% python3 -q
>>> import numpy as np
>>> np.set_printoptions(precision=4, suppress=True, linewidth=200)
>>> M2 = np.array([[3, 1], [-2, 0]])
>>> basis = np.array([[-1, -1], [0, 1]])
>>> K = np.kron(M2, basis)
>>> print(K)
[[-3 -3 -1 -1]
 [ 0  3  0  1]
 [ 2  2  0  0]
 [ 0 -2  0  0]]
>>> C2 = K.T @ K
>>> print(np.linalg.eigvalsh(C2)[::-1])
[35.8885  5.2361  0.7639  0.1115]
>>> print((K @ K.T).shape)
(4, 4)
>>> print(C2)
[[13 13  3  3]
 [13 26  3  6]
 [ 3  3  1  1]
 [ 3  6  1  2]]
>>> M2 = np.linalg.inv(K)
>>> print((np.abs(M2) > 1e-9).astype(int))
[[0 0 1 1]
 [0 0 0 1]
 [1 1 1 1]
 [0 1 0 1]]
>>> print(np.round(np.linalg.slogdet(K)[0], 4))
1.0
>>> print(np.linalg.det(K) * M2)
[[-0. -0.  2.  2.]
 [ 0.  0.  0. -2.]
 [-4. -4. -6. -6.]
 [ 0.  4.  0.  6.]]
>>> ev, evecs = np.linalg.eig(K)
>>> print(np.prod(ev))
4.0
>>> print(np.sort(np.linalg.eigvals(K.T)))
[-2. -1.  1.  2.]
>>> print(np.sort(np.linalg.eigvals(np.linalg.inv(K))))
[-1.  -0.5  0.5  1. ]
>>> rng = np.random.default_rng(193)
>>> idx = rng.permutation(4)
>>> print(idx)
[0 3 2 1]
>>> M2 = K[idx][:, idx]
>>> print(np.trace(M2))
0
>>> print(M2)
[[-3 -1 -1 -3]
 [ 0  0  0 -2]
 [ 2  0  0  2]
 [ 0  1  0  3]]
>>> print(np.allclose(M2, K))
False
>>> u = np.array([0, -1, 2, 0, -1, -2, -1, 0, -1, 0, 1]) + 0.5
>>> A = np.outer(u, u) / (u @ u)
>>> print(A)
[[ 0.0196 -0.0196  0.098   0.0196 -0.0196 -0.0588 -0.0196  0.0196 -0.0196  0.0196  0.0588]
 [-0.0196  0.0196 -0.098  -0.0196  0.0196  0.0588  0.0196 -0.0196  0.0196 -0.0196 -0.0588]
 [ 0.098  -0.098   0.4902  0.098  -0.098  -0.2941 -0.098   0.098  -0.098   0.098   0.2941]
 [ 0.0196 -0.0196  0.098   0.0196 -0.0196 -0.0588 -0.0196  0.0196 -0.0196  0.0196  0.0588]
 [-0.0196  0.0196 -0.098  -0.0196  0.0196  0.0588  0.0196 -0.0196  0.0196 -0.0196 -0.0588]
 [-0.0588  0.0588 -0.2941 -0.0588  0.0588  0.1765  0.0588 -0.0588  0.0588 -0.0588 -0.1765]
 [-0.0196  0.0196 -0.098  -0.0196  0.0196  0.0588  0.0196 -0.0196  0.0196 -0.0196 -0.0588]
 [ 0.0196 -0.0196  0.098   0.0196 -0.0196 -0.0588 -0.0196  0.0196 -0.0196  0.0196  0.0588]
 [-0.0196  0.0196 -0.098  -0.0196  0.0196  0.0588  0.0196 -0.0196  0.0196 -0.0196 -0.0588]
 [ 0.0196 -0.0196  0.098   0.0196 -0.0196 -0.0588 -0.0196  0.0196 -0.0196  0.0196  0.0588]
 [ 0.0588 -0.0588  0.2941  0.0588 -0.0588 -0.1765 -0.0588  0.0588 -0.0588  0.0588  0.1765]]
>>> # looks like rank 1
>>> W1 = np.array([[3, -3, 2],
...     [1, -1, 1],
...     [3, -2, -2],
...     [-3, -2, 3],
...     [0, 3, 2],
...     [3, -2, -2],
...     [-3, -1, -2],
...     [3, -1, 0],
...     [-1, 2, 2],
...     [-2, -2, -2],
...     [1, -1, 2]])
>>> beta = np.array([-1, -2, -2])
>>> hid = np.maximum(A @ W1 + beta, 0)
>>> print((hid > 0).astype(int))
[[0 0 0]
 [0 0 0]
 [1 0 0]
 [0 0 0]
 [0 0 0]
 [0 0 0]
 [0 0 0]
 [0 0 0]
 [0 0 0]
 [0 0 0]
 [0 0 0]]
>>> print((hid > 0).mean(axis=0))
[0.0909 0.     0.    ]
>>> basis = np.array([[-1, 2, 2], [3, 0, -2], [0, 3, 0]])
>>> print(hid @ basis)
[[ 0.      0.      0.    ]
 [ 0.      0.      0.    ]
 [-0.2745  0.549   0.549 ]
 [ 0.      0.      0.    ]
 [ 0.      0.      0.    ]
 [ 0.      0.      0.    ]
 [ 0.      0.      0.    ]
 [ 0.      0.      0.    ]
 [ 0.      0.      0.    ]
 [ 0.      0.      0.    ]
 [ 0.      0.      0.    ]]
>>> print(W1 @ basis)
[[-12  12  12]
 [ -4   5   4]
 [ -9   0  10]
 [ -3   3  -2]
 [  9   6  -6]
 [ -9   0  10]
 [  0 -12  -4]
 [ -6   6   8]
 [  7   4  -6]
 [ -4 -10   0]
 [ -4   8   4]]
>>> print((hid @ basis).round(6).argmax(axis=1))
[0 0 1 0 0 0 0 0 0 0 0]
>>> ev, evecs = np.linalg.eigh(A)
>>> x0 = np.array([0, -1, -2, 2, 2, -3, -1, -1, 3, -3, -4])
>>> print(evecs * np.maximum(ev, 0) @ evecs.T)
[[ 0.0196 -0.0196  0.098   0.0196 -0.0196 -0.0588 -0.0196  0.0196 -0.0196  0.0196  0.0588]
 [-0.0196  0.0196 -0.098  -0.0196  0.0196  0.0588  0.0196 -0.0196  0.0196 -0.0196 -0.0588]
 [ 0.098  -0.098   0.4902  0.098  -0.098  -0.2941 -0.098   0.098  -0.098   0.098   0.2941]
 [ 0.0196 -0.0196  0.098   0.0196 -0.0196 -0.0588 -0.0196  0.0196 -0.0196  0.0196  0.0588]
 [-0.0196  0.0196 -0.098  -0.0196  0.0196  0.0588  0.0196 -0.0196  0.0196 -0.0196 -0.0588]
 [-0.0588  0.0588 -0.2941 -0.0588  0.0588  0.1765  0.0588 -0.0588  0.0588 -0.0588 -0.1765]
 [-0.0196  0.0196 -0.098  -0.0196  0.0196  0.0588  0.0196 -0.0196  0.0196 -0.0196 -0.0588]
 [ 0.0196 -0.0196  0.098   0.0196 -0.0196 -0.0588 -0.0196  0.0196 -0.0196  0.0196  0.0588]
 [-0.0196  0.0196 -0.098  -0.0196  0.0196  0.0588  0.0196 -0.0196  0.0196 -0.0196 -0.0588]
 [ 0.0196 -0.0196  0.098   0.0196 -0.0196 -0.0588 -0.0196  0.0196 -0.0196  0.0196  0.0588]
 [ 0.0588 -0.0588  0.2941  0.0588 -0.0588 -0.1765 -0.0588  0.0588 -0.0588  0.0588  0.1765]]
>>> print((np.sign(evecs[:, -1].round(6)) == np.sign(evecs[0, -1].round(6))).astype(int))
[1 0 1 1 0 0 0 1 0 1 1]
>>> print(np.round(x0 @ A @ x0 / (x0 @ x0), 4), round(float(ev[0]), 4), round(ev[-1], 4))
0.1095 -0.0 1.0
>>> m1 = np.load("w.npy")
>>> print(m1)
[[ 0  0  1 -2  0  0  0  1  0  0]
 [ 0 -2  0  0  0 -2  0  0 -1  0]
 [ 1  0 -1 -1  0  0 -2  1  0  0]
 [ 2  0  1  2  0  0 -1 -1  0  0]
 [ 0  0  0  0  2  0  0  0  0  0]
 [ 0 -2  0  0  0 -2  0  0 -1  0]
 [ 2  0 -2  0  0  0  0  1  0  0]
 [-2  0  0  2  0  0 -2  1  0  0]
 [ 0  0  0  0  0  1  0  0 -1  0]
 [ 0  0  0  0 -2  0  0  0  0 -1]]
>>> # splits into 3 blocks
>>> print(np.round(m1 @ np.linalg.pinv(m1) @ m1, 4) + 0)
[[ 0.  0.  1. -2.  0.  0.  0.  1.  0.  0.]
 [ 0. -2.  0.  0.  0. -2.  0.  0. -1.  0.]
 [ 1.  0. -1. -1.  0.  0. -2.  1.  0.  0.]
 [ 2.  0.  1.  2.  0.  0. -1. -1.  0.  0.]
 [ 0.  0.  0.  0.  2.  0.  0.  0.  0.  0.]
 [ 0. -2.  0.  0.  0. -2.  0.  0. -1.  0.]
 [ 2.  0. -2.  0.  0.  0.  0.  1.  0.  0.]
 [-2.  0.  0.  2.  0.  0. -2.  1.  0.  0.]
 [ 0.  0.  0.  0.  0.  1.  0.  0. -1.  0.]
 [ 0.  0.  0.  0. -2.  0.  0.  0.  0. -1.]]
>>> print(np.allclose(m1[:-1].T @ np.linalg.lstsq(m1[:-1].T, m1[-1])[0], m1[-1]))
False
>>> print(round(np.trace(np.linalg.pinv(m1) @ m1), 4))
9.0
>>> print(np.abs(np.diag(np.linalg.qr(m1)[1])) > 1e-9)
[ True  True  True  True  True  True  True  True False  True]
>>> print(np.linalg.lstsq(m1[:-1].T, m1[-1])[2])
8
>>> X = np.array([[1, -1, -2], [-1, 1, 2], [-2, 2, 4]])
>>> print(X)
[[ 1 -1 -2]
 [-1  1  2]
 [-2  2  4]]
>>> # rank 1
>>> print([round(float(x), 4) for x in np.linalg.svd(X, compute_uv=False)[:3]])
[6.0, 0.0, 0.0]
>>> print(np.linalg.matrix_rank(X, rtol=0.1))
1
>>> print(round(np.linalg.eigvals(X).sum().real, 4))
6.0
>>> print(np.round(np.linalg.eigvals(X), 4) + 0)
[6. 0. 0.]
>>> print(round(float(np.linalg.det(X[::-1])), 4))
0.0
>>> Uu, sv, VT = np.linalg.svd(X)
>>> print(np.argmax(sv[:-1] / (sv[1:] + 1e-6)) + 1)
1
>>> M2 = Uu[:, :1] @ np.diag(sv[:1]) @ VT[:1]
>>> print(round(np.linalg.norm(X - M2) / np.linalg.norm(X), 4))
0.0
>>> r = np.linalg.matrix_rank(X)
>>> print(r)
1
>>> N = np.linalg.svd(X)[2][r:].T
>>> print([int(np.linalg.matrix_rank(X[:i])) for i in range(1, len(X) + 1)])
[1, 1, 1]
>>> print(N.shape)
(3, 2)
>>> print(N @ N.T)
[[ 0.8333  0.1667  0.3333]
 [ 0.1667  0.8333 -0.3333]
 [ 0.3333 -0.3333  0.3333]]
>>> print(np.allclose(X @ N, 0))
True
>>> print(np.round(np.linalg.norm(X[1], 1), 4), np.round(np.linalg.norm(X[1], np.inf), 4))
4.0 2.0
>>> print(np.round(np.linalg.norm(X, 2), 4))
6.0
>>> print(round(float(np.linalg.norm(X) ** 2 / np.linalg.norm(X, 2) ** 2), 4))
1.0
>>> print(X[1] @ X[0])
-6
>>> F = np.array([[0.0, -2.0, 0.0, 0.0, 0.0, 0.0, 0.0, 0.0],
...     [-2.0, 2.0, -2.0, 0.0, 0.0, 0.0, 0.0, 0.0],
...     [0.0, -2.0, 1.0, -2.0, 0.0, 0.0, 0.0, 0.0],
...     [0.0, 0.0, -2.0, 1.0, -2.0, 0.0, 0.0, 0.0],
...     [0.0, 0.0, 0.0, -2.0, 3.0, -2.0, 0.0, 0.0],
...     [0.0, 0.0, 0.0, 0.0, -2.0, 2.0, -2.0, 0.0],
...     [0.0, 0.0, 0.0, 0.0, 0.0, -2.0, 2.0, -2.0],
...     [0.0, 0.0, 0.0, 0.0, 0.0, 0.0, -2.0, 4.0]])
>>> # equal to its transpose
>>> C2 = F.T @ F
>>> print(np.linalg.eigvalsh(C2)[::-1])
[36.0369 25.8729 18.1614  6.382   5.277   1.5363  1.4407  0.2929]
>>> print(np.linalg.matrix_rank(C2))
8
>>> ang = np.radians(60)
>>> R = np.eye(8)
>>> R[7, 7] = R[3, 3] = np.cos(ang)
>>> R[7, 3], R[3, 7] = -np.sin(ang), np.sin(ang)
>>> print(R)
[[ 1.     0.     0.     0.     0.     0.     0.     0.   ]
 [ 0.     1.     0.     0.     0.     0.     0.     0.   ]
 [ 0.     0.     1.     0.     0.     0.     0.     0.   ]
 [ 0.     0.     0.     0.5    0.     0.     0.     0.866]
 [ 0.     0.     0.     0.     1.     0.     0.     0.   ]
 [ 0.     0.     0.     0.     0.     1.     0.     0.   ]
 [ 0.     0.     0.     0.     0.     0.     1.     0.   ]
 [ 0.     0.     0.    -0.866  0.     0.     0.     0.5  ]]
>>> M2 = F @ R.T
>>> print(np.allclose(np.linalg.norm(F, axis=1), np.linalg.norm(M2, axis=1)))
True
>>> print(np.linalg.svd(F, compute_uv=False), np.linalg.svd(M2, compute_uv=False))
[6.0031 5.0865 4.2616 2.5263 2.2972 1.2395 1.2003 0.5412] [6.0031 5.0865 4.2616 2.5263 2.2972 1.2395 1.2003 0.5412]
>>> Uu, sv, VT = np.linalg.svd(m1)
>>> print(sv.round(4) + 0)
[4.2572 4.0191 3.7259 3.351  2.9208 2.2289 1.3697 0.8762 0.6847 0.    ]
>>> M2 = Uu[:, :9] @ np.diag(sv[:9]) @ VT[:9]
>>> print(np.linalg.matrix_rank(m1, rtol=0.05))
9
>>> M2 = np.array([[-1, -3, 2], [-3, 1, -3], [2, -2, -3]])
>>> print(np.einsum("ik,kj->ji", X, M2))
[[ -2   2   4]
 [  0   0   0]
 [ 11 -11 -22]]
>>> print(np.linalg.matrix_rank(X @ M2))
1
>>> print(np.vstack([X, M2.T]).shape)
(6, 3)
>>> print(X @ M2)
[[ -2   0  11]
 [  2   0 -11]
 [  4   0 -22]]
>>> W0 = np.array([[0, 0, 0, 0, 0, 0],
...     [0, 2, 2, 3, 5, 0],
...     [0, 0, 0, 0, 0, 0],
...     [0, 2, 2, 3, 5, 0],
...     [0, 2, 2, 3, 5, 0],
...     [0, 0, 0, 0, 0, 0],
...     [0, 2, 2, 3, 5, 0],
...     [0, 4, 4, 6, 10, 0]])
>>> # rows and columns are dependent
>>> Uu, sv, VT = np.linalg.svd(W0)
>>> evecs = VT[:(sv > 1e-8).sum()]
>>> x0 = W0[0] + -1 * W0[2] + rng.integers(2) * np.eye(6)[1]
>>> print(x0)
[0. 0. 0. 0. 0. 0.]
>>> print(np.diag(evecs.T @ evecs))
[0.     0.0952 0.0952 0.2143 0.5952 0.    ]
>>> print(evecs.T @ evecs)
[[0.     0.     0.     0.     0.     0.    ]
 [0.     0.0952 0.0952 0.1429 0.2381 0.    ]
 [0.     0.0952 0.0952 0.1429 0.2381 0.    ]
 [0.     0.1429 0.1429 0.2143 0.3571 0.    ]
 [0.     0.2381 0.2381 0.3571 0.5952 0.    ]
 [0.     0.     0.     0.     0.     0.    ]]
